$ ipython --no-banner

In [1]: import numpy as np

In [2]: np.set_printoptions(precision=2, suppress=True, linewidth=160)

In [3]: def tidy(a):
   ...:     return np.round(a, 2) + 0
   ...: 

In [4]: data = np.loadtxt("m.csv", delimiter=",")

In [5]: data
Out[5]: 
array([[  2.,   5.,  -8.,  -1.,   4.,   1.,  -6.],
       [ -1.,  12., -17.,  -9.,  -4.,   9.,  -2.],
       [  6.,  10., -24.,  -1.,   4.,   7.,  -4.],
       [  9.,  15., -27.,  -2.,   7.,   8., -11.],
       [  2.,   7., -22.,  -8.,  10.,  -1., -19.],
       [  8.,  -1., -19.,  -6.,  13.,  -1., -16.],
       [  7.,   5., -14.,  -5.,   8.,  -2., -17.],
       [ 11.,  -2., -11., -14.,   4.,   6.,  -9.],
       [ 12., -11.,  -8.,  -5.,  -3.,  10.,  -2.],
       [ 16., -19.,  -1., -11.,  -4.,  16.,  -6.],
       [ 21., -13.,   4., -12.,   2.,   7., -11.],
       [ 30., -14.,  -3., -14.,   7.,   3.,  -4.],
       [ 37., -20.,  -8., -23.,  16.,  -4., -10.],
       [ 46., -15.,   0., -20.,  22., -12.,  -2.],
       [ 44., -22.,   6., -15.,  22., -21.,  -8.],
       [ 42., -30.,   1., -15.,  15., -15., -15.],
       [ 49., -28.,   8.,  -7.,   8., -16., -11.],
       [ 58., -35.,   2.,  -7.,   3., -19.,  -8.],
       [ 52., -42.,   5., -11.,  11., -12.,  -4.],
       [ 54., -47.,  11.,  -7.,   8.,  -3.,  -3.],
       [ 59., -52.,  17., -11.,  11.,   1., -11.],
       [ 68., -59.,  21., -11.,  16.,  -3.,  -9.],
       [ 60., -50.,  12., -12.,  22., -11.,  -7.],
       [ 58., -54.,  21.,  -7.,  29.,  -4., -14.]])

In [6]: cen = (data - data.mean(axis=0)) / data.std(axis=0)

In [7]: tidy(cen.std(axis=0))
Out[7]: array([1., 1., 1., 1., 1., 1., 1.])

In [8]: beta = np.linalg.lstsq(np.delete(cen, 4, axis=1), cen[:, 4])[0]

In [9]: np.abs(beta).argmax()
Out[9]: np.int64(0)

In [10]: tidy(beta)
Out[10]: array([ 0.69,  0.32,  0.06, -0.17, -0.2 , -0.33])

In [11]: cen = data - data.mean(axis=0)

In [12]: Uu, sv, Vh = np.linalg.svd(cen, full_matrices=False)

In [13]: print(tidy(sv ** 2 / (sv ** 2).sum()))
[0.85 0.07 0.03 0.02 0.01 0.01 0.01]

In [14]: np.searchsorted(np.cumsum(sv ** 2) / (sv ** 2).sum(), 0.9) + 1
Out[14]: np.int64(2)

In [15]: np.abs(Uu[:, 0]).argmax()
Out[15]: np.int64(21)

In [16]: print((np.sign(Uu[:, 0]) == np.sign(Uu[0, 0])).astype(int))
[1 1 1 1 1 1 1 1 1 1 1 1 0 0 0 0 0 0 0 0 0 0 0 0]

In [17]: np.abs(Vh[0]).argmax()
Out[17]: np.int64(0)

In [18]: tidy(cen.mean(axis=0))
Out[18]: array([0., 0., 0., 0., 0., 0., 0.])

In [19]: print(tidy(Vh[0] * np.sign(Vh[0, np.abs(Vh[0]).argmax()])))
[ 0.64 -0.64  0.37 -0.06  0.14 -0.17  0.01]

In [20]: np.linalg.matrix_rank(cen)
Out[20]: np.int64(7)

In [21]: x0 = np.array([2, 2, 1, 1, 2, 0, 1])

In [22]: y = data @ x0

In [23]: print(y)
[  7. -14.  11.  22. -11.  -1.   4.  -8. -19. -32.   1.  25.  25.  84.  71.  25.  48.  39.  32.  31.  31.  51.  57.  66.]

In [24]: tidy(np.linalg.lstsq(data, y)[0])
Out[24]: array([2., 2., 1., 1., 2., 0., 1.])

In [25]: rng = np.random.default_rng(50201)

In [26]: y = y + 0.02 * rng.normal(size=24)

In [27]: tidy(y)
Out[27]: 
array([  7.01, -13.97,  11.  ,  22.01, -11.  ,  -1.01,   3.99,  -8.01, -19.01, -32.02,   1.01,  24.97,  25.  ,  84.01,  70.99,  25.01,  48.01,  38.99,  32.01,
        30.98,  31.  ,  51.  ,  57.02,  66.  ])

In [28]: beta, *_ = np.linalg.lstsq(data, y)

In [29]: tidy(beta)
Out[29]: array([2., 2., 1., 1., 2., 0., 1.])

In [30]: Q, _ = np.linalg.qr(np.array([[-0.2, 1.4, -1.2, -0.8, 0.4],
    ...:     [-1.5, -0.4, -1.3, 2.1, 0.8],
    ...:     [-0.4, -1.7, -1.4, -1.2, 0.2],
    ...:     [-0.7, -1.5, 0.2, -0.8, 0.9],
    ...:     [-0.3, 1.0, 1.3, 0.2, 0.5]]))

In [31]: evals = np.array([-2, 3, 3, -3, 2])

In [32]: mat = Q @ np.diag(evals) @ Q.T

In [33]: tidy(mat)
Out[33]: 
array([[ 1.  ,  1.06, -1.13, -2.  , -1.13],
       [ 1.06, -2.  , -0.06, -0.36,  0.2 ],
       [-1.13, -0.06,  1.68, -1.13, -1.22],
       [-2.  , -0.36, -1.13,  0.45, -1.06],
       [-1.13,  0.2 , -1.22, -1.06,  1.86]])

In [34]: u = np.array([1, 0, 3, -3, -1])

In [35]: other = mat + np.outer(u, np.eye(5)[3])

In [36]: print(tidy(np.linalg.det(other) / np.linalg.det(mat)), tidy(1 + np.linalg.solve(mat, u)[3]))
0.04 0.04

In [37]: np.linalg.matrix_rank(np.linalg.inv(other) - np.linalg.inv(mat), tol=1e-8)
Out[37]: np.int64(1)

In [38]: tidy(other)
Out[38]: 
array([[ 1.  ,  1.06, -1.13, -1.  , -1.13],
       [ 1.06, -2.  , -0.06, -0.36,  0.2 ],
       [-1.13, -0.06,  1.68,  1.87, -1.22],
       [-2.  , -0.36, -1.13, -2.55, -1.06],
       [-1.13,  0.2 , -1.22, -2.06,  1.86]])

In [39]: np.linalg.matrix_rank(other - mat)
Out[39]: np.int64(1)

In [40]: other = mat / np.linalg.norm(mat, axis=1, keepdims=True)

In [41]: C2 = other @ other.T

In [42]: (C2 - 2 * np.eye(5)).round(6).argmax(axis=1)
Out[42]: array([2, 0, 3, 2, 3])

In [43]: tidy(C2[0])
Out[43]: array([ 1.  , -0.07,  0.07, -0.11,  0.06])

In [44]: print(tidy(np.linalg.norm(other, axis=1)))
[1. 1. 1. 1. 1.]

In [45]: (np.abs(C2) > 0.9).astype(int)
Out[45]: 
array([[1, 0, 0, 0, 0],
       [0, 1, 0, 0, 0],
       [0, 0, 1, 0, 0],
       [0, 0, 0, 1, 0],
       [0, 0, 0, 0, 1]])
